% ipython --no-banner

In [1]: import numpy as np

In [2]: np.set_printoptions(precision=1, suppress=True, linewidth=140, floatmode="fixed")

In [3]: K = np.array([[-1.0, -1.4, -0.3],
   ...:     [0.9, 0.2, 0.3],
   ...:     [0.7, -2.0, -0.2],
   ...:     [-1.4, 0.4, -1.4]])

In [4]: print(K)
[[-1.0 -1.4 -0.3]
 [ 0.9  0.2  0.3]
 [ 0.7 -2.0 -0.2]
 [-1.4  0.4 -1.4]]

In [5]: B = K / np.sqrt((K ** 2).mean(axis=1, keepdims=True))

In [6]: B[3]
Out[6]: array([-1.2,  0.3, -1.2])

In [7]: print(K - K.mean(axis=1, keepdims=True))
[[-0.1 -0.5  0.6]
 [ 0.4 -0.3 -0.2]
 [ 1.2 -1.5  0.3]
 [-0.6  1.2 -0.6]]

In [8]: np.linalg.matrix_rank(K - K.mean(axis=1, keepdims=True))
Out[8]: np.int64(2)

In [9]: P = K @ np.linalg.solve(K.T @ K, K.T)

In [10]: round(np.trace(P), 1)
Out[10]: np.float64(3.0)

In [11]: P @ K[:, 1]
Out[11]: array([-1.4,  0.2, -2.0,  0.4])

In [12]: np.diag(P)
Out[12]: array([0.8, 0.3, 1.0, 1.0])

In [13]: np.linalg.matrix_rank(np.eye(4) - P)
Out[13]: np.int64(1)

In [14]: B = np.c_[K[:, :1] @ np.array([[-1]]), np.array([2, 0, -2, 1])]

In [15]: B
Out[15]: 
array([[ 1.0,  2.0],
       [-0.9,  0.0],
       [-0.7, -2.0],
       [ 1.4,  1.0]])

In [16]: print(np.round(np.linalg.norm(B - K @ np.linalg.lstsq(K, B)[0], axis=0), 1) + 0)
[0.0 1.5]

In [17]: print(np.linalg.norm(np.linalg.qr(K)[0].T @ B, axis=0) ** 2 / ((B ** 2).sum(axis=0) + 1e-12))
[1.0 0.8]

In [18]: data = -2 * np.eye(5) + np.eye(5, k=1)

In [19]: data
Out[19]: 
array([[-2.0,  1.0,  0.0,  0.0,  0.0],
       [ 0.0, -2.0,  1.0,  0.0,  0.0],
       [ 0.0,  0.0, -2.0,  1.0,  0.0],
       [ 0.0,  0.0,  0.0, -2.0,  1.0],
       [ 0.0,  0.0,  0.0,  0.0, -2.0]])

In [20]: # triangular

In [21]: P = np.triu(np.array([[-1, 1, -2, -1, -1],
    ...:     [1, -1, -1, -2, 0],
    ...:     [0, 0, 1, 0, -2],
    ...:     [2, 2, 1, 2, 0],
    ...:     [2, 0, 1, 1, 0]]), 1) + np.eye(5)

In [22]: B = P @ data @ np.linalg.inv(P)

In [23]: B
Out[23]: 
array([[-2.0,  1.0,  2.0,  0.0,  3.0],
       [ 0.0, -2.0,  1.0, -1.0,  0.0],
       [ 0.0,  0.0, -2.0,  1.0,  0.0],
       [ 0.0,  0.0,  0.0, -2.0,  1.0],
       [ 0.0,  0.0,  0.0,  0.0, -2.0]])

In [24]: print(np.poly(B))
[ 1.0 10.0 40.0 80.0 80.0 32.0]

In [25]: np.trace(B), np.trace(data)
Out[25]: (np.float64(-10.0), np.float64(-10.0))

In [26]: W0 = np.load("w.npy")

In [27]: W0.round(1) + 0
Out[27]: 
array([[ 0.4, -0.2,  0.2,  0.2,  0.0,  0.3,  0.0],
       [-0.2,  0.1, -0.1, -0.1,  0.0, -0.2,  0.0],
       [ 0.2, -0.1,  0.1,  0.1,  0.0,  0.2,  0.0],
       [ 0.2, -0.1,  0.1,  0.1,  0.0,  0.2,  0.0],
       [ 0.0,  0.0,  0.0,  0.0,  0.0,  0.0,  0.0],
       [ 0.3, -0.2,  0.2,  0.2,  0.0,  0.2,  0.0],
       [ 0.0,  0.0,  0.0,  0.0,  0.0,  0.0,  0.0]])

In [28]: blk = np.stack([W0, -2 * W0, W0[::-1]])

In [29]: np.linalg.matrix_rank(blk.reshape(3, -1))
Out[29]: np.int64(2)

In [30]: print(np.linalg.matrix_rank(blk))
[1 1 1]

In [31]: np.einsum("bij,cij->bc", blk, blk)
Out[31]: 
array([[ 1.0, -2.0, -0.1],
       [-2.0,  4.0,  0.2],
       [-0.1,  0.2,  1.0]])

In [32]: np.linalg.norm(blk, axis=(1, 2))
Out[32]: array([1.0, 2.0, 1.0])

In [33]: np.round(np.linalg.det(blk), 1) + 0
Out[33]: array([0.0, 0.0, 0.0])

In [34]: left, s, vt = np.linalg.svd(W0)

In [35]: s.round(1) + 0
Out[35]: array([1.0, 0.0, 0.0, 0.0, 0.0, 0.0, 0.0])

In [36]: B = left[:, :1] @ np.diag(s[:1]) @ vt[:1]

In [37]: np.round(np.linalg.norm(W0 - B) / np.linalg.norm(W0), 1)
Out[37]: np.float64(0.0)

In [38]: print(np.linalg.matrix_rank(W0, rtol=0.05))
1

In [39]: arr = np.load("case5.npy")

In [40]: print(arr)
[[3 0 2]
 [0 3 0]
 [2 0 3]]

In [41]: rng = np.random.default_rng(65)

In [42]: lab = rng.permutation(3)

In [43]: lab
Out[43]: array([2, 1, 0])

In [44]: B = arr[lab][:, lab]

In [45]: np.round(np.linalg.det(B), 1), np.round(np.linalg.det(arr[lab]), 1)
Out[45]: (np.float64(15.0), np.float64(-15.0))

In [46]: np.trace(B)
Out[46]: np.int64(9)

In [47]: print(np.sort(np.abs(np.linalg.eigvals(B))))
[1.0 3.0 5.0]

In [48]: np.allclose(B, arr)
Out[48]: True

In [49]: print(B)
[[3 0 2]
 [0 3 0]
 [2 0 3]]

In [50]: left, s, vt = np.linalg.svd(arr, full_matrices=False)

In [51]: print(np.abs(left[:, 0]).round(6).argmax())
0

In [52]: np.allclose(left * s @ vt, arr)
Out[52]: True

In [53]: np.cumsum(s ** 2) / np.sum(s ** 2)
Out[53]: array([0.7, 1.0, 1.0])

In [54]: np.round(vt @ vt.T, 1) + 0
Out[54]: 
array([[1.0, 0.0, 0.0],
       [0.0, 1.0, 0.0],
       [0.0, 0.0, 1.0]])

In [55]: np.round(left.T @ arr @ vt.T, 1) + 0
Out[55]: 
array([[5.0, 0.0, 0.0],
       [0.0, 3.0, 0.0],
       [0.0, 0.0, 1.0]])

In [56]: s / s[0]
Out[56]: array([1.0, 0.6, 0.2])

In [57]: (s > 1e-8).sum()
Out[57]: np.int64(3)

In [58]: B = arr + rng.integers(-2, 3, (3, 2)) @ rng.integers(-2, 3, (2, 3))

In [59]: B
Out[59]: 
array([[ 5,  1,  1],
       [-6,  1,  2],
       [-4, -2,  5]])

In [60]: np.round(np.linalg.svd(B - arr, compute_uv=False), 1) + 0
Out[60]: array([9.7, 0.4, 0.0])

In [61]: np.abs(B - arr).sum(axis=1)
Out[61]: array([ 4, 10, 10])

In [62]: print(np.linalg.matrix_rank(B - arr, tol=1e-8))
2

In [63]: B - arr
Out[63]: 
array([[ 2,  1, -1],
       [-6, -2,  2],
       [-6, -2,  2]])

In [64]: w, evecs = np.linalg.eig(arr)

In [65]: np.round(arr @ evecs[:, 0] - w[0] * evecs[:, 0], 1) + 0
Out[65]: array([0.0, 0.0, 0.0])

In [66]: np.sort(np.linalg.eigvals(arr.T))
Out[66]: array([1.0, 3.0, 5.0])

In [67]: print(np.round(np.prod(w), 1))
15.0

In [68]: np.sort(np.linalg.eigvals(arr @ arr))
Out[68]: array([ 1.0,  9.0, 25.0])

In [69]: np.sort(np.linalg.eigvals(np.linalg.inv(arr)))
Out[69]: array([0.2, 0.3, 1.0])

In [70]: P = np.triu(np.array([[3, -3, -3], [3, -1, -5], [1, -5, -5]]), 1) + np.eye(3)

In [71]: B = P @ arr @ np.linalg.inv(P)

In [72]: np.trace(B), np.trace(arr)
Out[72]: (np.float64(9.0), np.int64(9))

In [73]: print(round(np.linalg.det(B), 1))
15.0

In [74]: B
Out[74]: 
array([[  -3.0,  -18.0, -106.0],
       [ -10.0,  -27.0, -180.0],
       [   2.0,    6.0,   39.0]])

In [75]: np.poly(B)
Out[75]: array([  1.0,  -9.0,  23.0, -15.0])

In [76]: J = np.load("m.npy")

In [77]: J.round(1) + 0
Out[77]: 
array([[-0.5,  0.4,  0.1,  0.3,  0.1, -0.6, -0.3],
       [-0.1, -0.2, -0.1,  0.3,  0.9,  0.3, -0.1],
       [-0.6,  0.1, -0.5, -0.3,  0.0,  0.1,  0.5],
       [-0.1, -0.4,  0.2, -0.7,  0.3, -0.4, -0.1],
       [-0.6, -0.2,  0.7,  0.0, -0.2,  0.4,  0.0],
       [ 0.1, -0.4,  0.1,  0.4,  0.0, -0.5,  0.6],
       [ 0.2,  0.6,  0.5, -0.2,  0.3,  0.0,  0.4]])

In [78]: B = J / np.sqrt((J ** 2).mean(axis=1, keepdims=True))

In [79]: np.linalg.norm(B, axis=1)
Out[79]: array([2.6, 2.6, 2.6, 2.6, 2.6, 2.6, 2.6])

In [80]: np.round(J - J.mean(axis=1, keepdims=True), 1) + 0
Out[80]: 
array([[-0.4,  0.5,  0.1,  0.4,  0.2, -0.6, -0.3],
       [-0.3, -0.4, -0.2,  0.2,  0.7,  0.1, -0.2],
       [-0.5,  0.2, -0.4, -0.2,  0.1,  0.2,  0.6],
       [ 0.1, -0.2,  0.4, -0.6,  0.5, -0.2,  0.0],
       [-0.6, -0.2,  0.6,  0.0, -0.2,  0.3,  0.0],
       [ 0.0, -0.5,  0.1,  0.3, -0.1, -0.5,  0.6],
       [-0.1,  0.4,  0.2, -0.4,  0.0, -0.3,  0.2]])

In [81]: ang = np.radians(36)

In [82]: Rm = np.eye(7)

In [83]: Rm[6, 6] = Rm[0, 0] = np.cos(ang)

In [84]: Rm[6, 0], Rm[0, 6] = -np.sin(ang), np.sin(ang)

In [85]: print(Rm)
[[ 0.8  0.0  0.0  0.0  0.0  0.0  0.6]
 [ 0.0  1.0  0.0  0.0  0.0  0.0  0.0]
 [ 0.0  0.0  1.0  0.0  0.0  0.0  0.0]
 [ 0.0  0.0  0.0  1.0  0.0  0.0  0.0]
 [ 0.0  0.0  0.0  0.0  1.0  0.0  0.0]
 [ 0.0  0.0  0.0  0.0  0.0  1.0  0.0]
 [-0.6  0.0  0.0  0.0  0.0  0.0  0.8]]

In [86]: B = J @ Rm.T

In [87]: print(round(float(np.linalg.det(Rm)), 1), round(np.trace(Rm), 1))
1.0 6.6

In [88]: B.round(1) + 0
Out[88]: 
array([[-0.6,  0.4,  0.1,  0.3,  0.1, -0.6,  0.0],
       [-0.2, -0.2, -0.1,  0.3,  0.9,  0.3,  0.0],
       [-0.2,  0.1, -0.5, -0.3,  0.0,  0.1,  0.7],
       [-0.1, -0.4,  0.2, -0.7,  0.3, -0.4, -0.1],
       [-0.5, -0.2,  0.7,  0.0, -0.2,  0.4,  0.4],
       [ 0.4, -0.4,  0.1,  0.4,  0.0, -0.5,  0.5],
       [ 0.4,  0.6,  0.5, -0.2,  0.3,  0.0,  0.2]])

In [89]: np.linalg.svd(J, compute_uv=False), np.linalg.svd(B, compute_uv=False)
Out[89]: 
(array([1.0, 1.0, 1.0, 1.0, 1.0, 1.0, 1.0]),
 array([1.0, 1.0, 1.0, 1.0, 1.0, 1.0, 1.0]))

In [90]: print(np.linalg.norm(J, axis=0))
[1.0 1.0 1.0 1.0 1.0 1.0 1.0]

In [91]: np.round(J @ J.T, 1) + 0
Out[91]: 
array([[1.0, 0.0, 0.0, 0.0, 0.0, 0.0, 0.0],
       [0.0, 1.0, 0.0, 0.0, 0.0, 0.0, 0.0],
       [0.0, 0.0, 1.0, 0.0, 0.0, 0.0, 0.0],
       [0.0, 0.0, 0.0, 1.0, 0.0, 0.0, 0.0],
       [0.0, 0.0, 0.0, 0.0, 1.0, 0.0, 0.0],
       [0.0, 0.0, 0.0, 0.0, 0.0, 1.0, 0.0],
       [0.0, 0.0, 0.0, 0.0, 0.0, 0.0, 1.0]])

In [92]: round(float(J[:, 4] @ J[:, 5]), 1)
Out[92]: -0.0

In [93]: np.round(np.linalg.pinv(J), 1) + 0
Out[93]: 
array([[-0.5, -0.1, -0.6, -0.1, -0.6,  0.1,  0.2],
       [ 0.4, -0.2,  0.1, -0.4, -0.2, -0.4,  0.6],
       [ 0.1, -0.1, -0.5,  0.2,  0.7,  0.1,  0.5],
       [ 0.3,  0.3, -0.3, -0.7,  0.0,  0.4, -0.2],
       [ 0.1,  0.9,  0.0,  0.3, -0.2,  0.0,  0.3],
       [-0.6,  0.3,  0.1, -0.4,  0.4, -0.5,  0.0],
       [-0.3, -0.1,  0.5, -0.1,  0.0,  0.6,  0.4]])

In [94]: M = np.load("data.npy")

In [95]: M.round(1) + 0
Out[95]: 
array([[-1.4, -2.1, -1.6],
       [ 0.0,  1.9,  2.3],
       [-2.7, -0.9,  0.9],
       [-1.7, -2.1, -1.3],
       [-2.5, -0.1,  1.7],
       [-2.7, -1.2,  0.5],
       [-0.2, -2.0, -2.3],
       [ 2.7,  1.3, -0.3],
       [-0.4,  1.8,  2.4],
       [-2.0,  0.6,  2.2]])

In [96]: # rank 2

In [97]: gram = np.cov(M, rowvar=False)

In [98]: np.corrcoef(M.T)
Out[98]: 
array([[ 1.0,  0.5, -0.2],
       [ 0.5,  1.0,  0.8],
       [-0.2,  0.8,  1.0]])

In [99]: np.polyfit(M[:, 1], M[:, 2], 1)
Out[99]: array([0.8, 0.7])

In [100]: M.std(axis=0)
Out[100]: array([1.6, 1.5, 1.6])

In [101]: np.round(np.linalg.eigvalsh(gram)[::-1], 1) + 0
Out[101]: array([5.1, 3.2, 0.0])

In [102]: print(gram.shape)
(3, 3)

In [103]: np.argsort(-M.std(axis=0).round(6), kind="stable")
Out[103]: array([2, 0, 1])

In [104]: np.median(M, axis=0)
Out[104]: array([-1.6, -0.5,  0.7])

In [105]: cen = M - M.mean(axis=0)

In [106]: evecs = np.linalg.svd(cen)[2][:2]

In [107]: B = cen - cen @ evecs.T @ evecs

In [108]: (cen @ evecs.T).std(axis=0)
Out[108]: array([2.1, 1.7])

In [109]: round(float(np.linalg.norm(B) / np.linalg.norm(cen)), 1)
Out[109]: 0.0

In [110]: np.round(np.cov(cen @ evecs.T, rowvar=False), 1) + 0
Out[110]: 
array([[5.1, 0.0],
       [0.0, 3.2]])

In [111]: np.round(B.std(axis=0), 1) + 0
Out[111]: array([0.0, 0.0, 0.0])

In [112]: rank = np.linalg.matrix_rank(M)

In [113]: rank
Out[113]: np.int64(2)

In [114]: ns = np.linalg.svd(M)[2][rank:].T

In [115]: np.allclose(M @ ns, 0)
Out[115]: True

In [116]: np.round(M @ ns, 1) + 0
Out[116]: 
array([[0.0],
       [0.0],
       [0.0],
       [0.0],
       [0.0],
       [0.0],
       [0.0],
       [0.0],
       [0.0],
       [0.0]])

In [117]: [int(np.linalg.matrix_rank(M[:i])) for i in range(1, len(M) + 1)]
Out[117]: [1, 2, 2, 2, 2, 2, 2, 2, 2, 2]

In [118]: print([int(np.linalg.matrix_rank(np.delete(M, i, axis=0))) for i in range(10)])
[2, 2, 2, 2, 2, 2, 2, 2, 2, 2]

In [119]: ns[:, 0] / ns[np.abs(ns[:, 0]).round(6).argmax(), 0]
Out[119]: array([-0.6,  1.0, -0.8])

In [120]: X = np.loadtxt("mat.csv", delimiter=",")

In [121]: X
Out[121]: 
array([[-5.0,  3.0,  0.0,  0.0,  0.0,  0.0],
       [ 5.0, -4.0,  0.0,  0.0,  0.0,  0.0],
       [ 4.0, -4.0,  0.0,  0.0,  0.0,  0.0],
       [ 0.0,  0.0, -5.0,  3.0,  0.0,  0.0],
       [ 0.0,  0.0,  5.0, -4.0,  0.0,  0.0],
       [ 0.0,  0.0,  4.0, -4.0,  0.0,  0.0],
       [ 0.0,  0.0,  0.0,  0.0, -5.0,  3.0],
       [ 0.0,  0.0,  0.0,  0.0,  5.0, -4.0],
       [ 0.0,  0.0,  0.0,  0.0,  4.0, -4.0]])

In [122]: B = np.array([[1, 0, 0],
     ...:     [2, 2, 0],
     ...:     [-1, 2, -1],
     ...:     [1, -2, -1],
     ...:     [0, -1, -1],
     ...:     [-2, 2, 1]])

In [123]: np.einsum("ij,ij->i", X, X)
Out[123]: array([34.0, 41.0, 32.0, 34.0, 41.0, 32.0, 34.0, 41.0, 32.0])

In [124]: np.vstack([X, B.T]).shape
Out[124]: (12, 6)

In [125]: np.linalg.matrix_rank(np.vstack([X, B.T]))
Out[125]: np.int64(6)

In [126]: np.einsum("ik,kj->ij", X, B)
Out[126]: 
array([[  1.0,   6.0,   0.0],
       [ -3.0,  -8.0,   0.0],
       [ -4.0,  -8.0,   0.0],
       [  8.0, -16.0,   2.0],
       [ -9.0,  18.0,  -1.0],
       [ -8.0,  16.0,   0.0],
       [ -6.0,  11.0,   8.0],
       [  8.0, -13.0,  -9.0],
       [  8.0, -12.0,  -8.0]])

In [127]: B.T @ X.T
Out[127]: 
array([[  1.0,  -3.0,  -4.0,   8.0,  -9.0,  -8.0,  -6.0,   8.0,   8.0],
       [  6.0,  -8.0,  -8.0, -16.0,  18.0,  16.0,  11.0, -13.0, -12.0],
       [  0.0,   0.0,   0.0,   2.0,  -1.0,   0.0,   8.0,  -9.0,  -8.0]])

In [128]: E = np.load("block16.npy")

In [129]: E
Out[129]: 
array([[1, 2, 0, 0],
       [2, 2, 1, 2],
       [1, 3, 3, 2],
       [2, 3, 2, 1]])

In [130]: B = E + rng.integers(-2, 3, (4, 1)) @ rng.integers(-2, 3, (1, 4))

In [131]: B
Out[131]: 
array([[ 5,  6,  2, -2],
       [ 0,  0,  0,  3],
       [ 5,  7,  5,  0],
       [ 2,  3,  2,  1]])

In [132]: np.abs(B - E).sum(axis=1)
Out[132]: array([12,  6, 12,  0])

In [133]: B - E
Out[133]: 
array([[ 4,  4,  2, -2],
       [-2, -2, -1,  1],
       [ 4,  4,  2, -2],
       [ 0,  0,  0,  0]])

In [134]: x0 = np.array([-1, 6, 0, -9])

In [135]: y = B @ x0

In [136]: y
Out[136]: array([ 49, -27,  37,   7])

In [137]: print(np.linalg.solve(B, B[:, 3]))
[ 0.0  0.0 -0.0  1.0]

In [138]: np.round(np.linalg.solve(B, -3 * y), 1) + 0
Out[138]: array([  3.0, -18.0,   0.0,  27.0])

In [139]: np.round(np.linalg.solve(B.T, B[0]), 1) + 0
Out[139]: array([1.0, 0.0, 0.0, 0.0])

In [140]: print(np.round(np.linalg.solve(B, y + B[:, 1]), 1) + 0)
[-1.0  7.0  0.0 -9.0]
